% python3 -q
>>> import numpy as np
>>> np.set_printoptions(precision=1, suppress=True, linewidth=200)
>>> rd = lambda a: np.round(a, 1) + 0
>>> W0 = np.load("data.npy")
>>> print(W0)
[[ 0 -2  0  0  0  0]
 [-1 -9  0  0  0  0]
 [ 8  1  0  0  0  0]
 [ 0  0  0 -2  0  0]
 [ 0  0 -1 -9  0  0]
 [ 0  0  8  1  0  0]
 [ 0  0  0  0  0 -2]
 [ 0  0  0  0 -1 -9]
 [ 0  0  0  0  8  1]]
>>> P = W0 @ np.linalg.solve(W0.T @ W0, W0.T)
>>> print(np.linalg.matrix_rank(np.eye(9) - P))
3
>>> print(rd(P))
[[0.  0.2 0.  0.  0.  0.  0.  0.  0. ]
 [0.2 1.  0.  0.  0.  0.  0.  0.  0. ]
 [0.  0.  1.  0.  0.  0.  0.  0.  0. ]
 [0.  0.  0.  0.  0.2 0.  0.  0.  0. ]
 [0.  0.  0.  0.2 1.  0.  0.  0.  0. ]
 [0.  0.  0.  0.  0.  1.  0.  0.  0. ]
 [0.  0.  0.  0.  0.  0.  0.  0.2 0. ]
 [0.  0.  0.  0.  0.  0.  0.2 1.  0. ]
 [0.  0.  0.  0.  0.  0.  0.  0.  1. ]]
>>> print(rd(P @ W0[:, 3]))
[ 0.  0.  0. -2. -9.  1.  0.  0.  0.]
>>> print(rd(np.diag(P)))
[0. 1. 1. 0. 1. 1. 0. 1. 1.]
>>> ev, V = np.linalg.eigh(P)
>>> x0 = np.array([1, 1, 1, 2, 2, 2, 0, 0, 0])
>>> print(rd(V * np.abs(ev) @ V.T))
[[0.  0.2 0.  0.  0.  0.  0.  0.  0. ]
 [0.2 1.  0.  0.  0.  0.  0.  0.  0. ]
 [0.  0.  1.  0.  0.  0.  0.  0.  0. ]
 [0.  0.  0.  0.  0.2 0.  0.  0.  0. ]
 [0.  0.  0.  0.2 1.  0.  0.  0.  0. ]
 [0.  0.  0.  0.  0.  1.  0.  0.  0. ]
 [0.  0.  0.  0.  0.  0.  0.  0.2 0. ]
 [0.  0.  0.  0.  0.  0.  0.2 1.  0. ]
 [0.  0.  0.  0.  0.  0.  0.  0.  1. ]]
>>> print(rd(V * np.maximum(ev, 0) @ V.T))
[[0.  0.2 0.  0.  0.  0.  0.  0.  0. ]
 [0.2 1.  0.  0.  0.  0.  0.  0.  0. ]
 [0.  0.  1.  0.  0.  0.  0.  0.  0. ]
 [0.  0.  0.  0.  0.2 0.  0.  0.  0. ]
 [0.  0.  0.  0.2 1.  0.  0.  0.  0. ]
 [0.  0.  0.  0.  0.  1.  0.  0.  0. ]
 [0.  0.  0.  0.  0.  0.  0.  0.2 0. ]
 [0.  0.  0.  0.  0.  0.  0.2 1.  0. ]
 [0.  0.  0.  0.  0.  0.  0.  0.  1. ]]
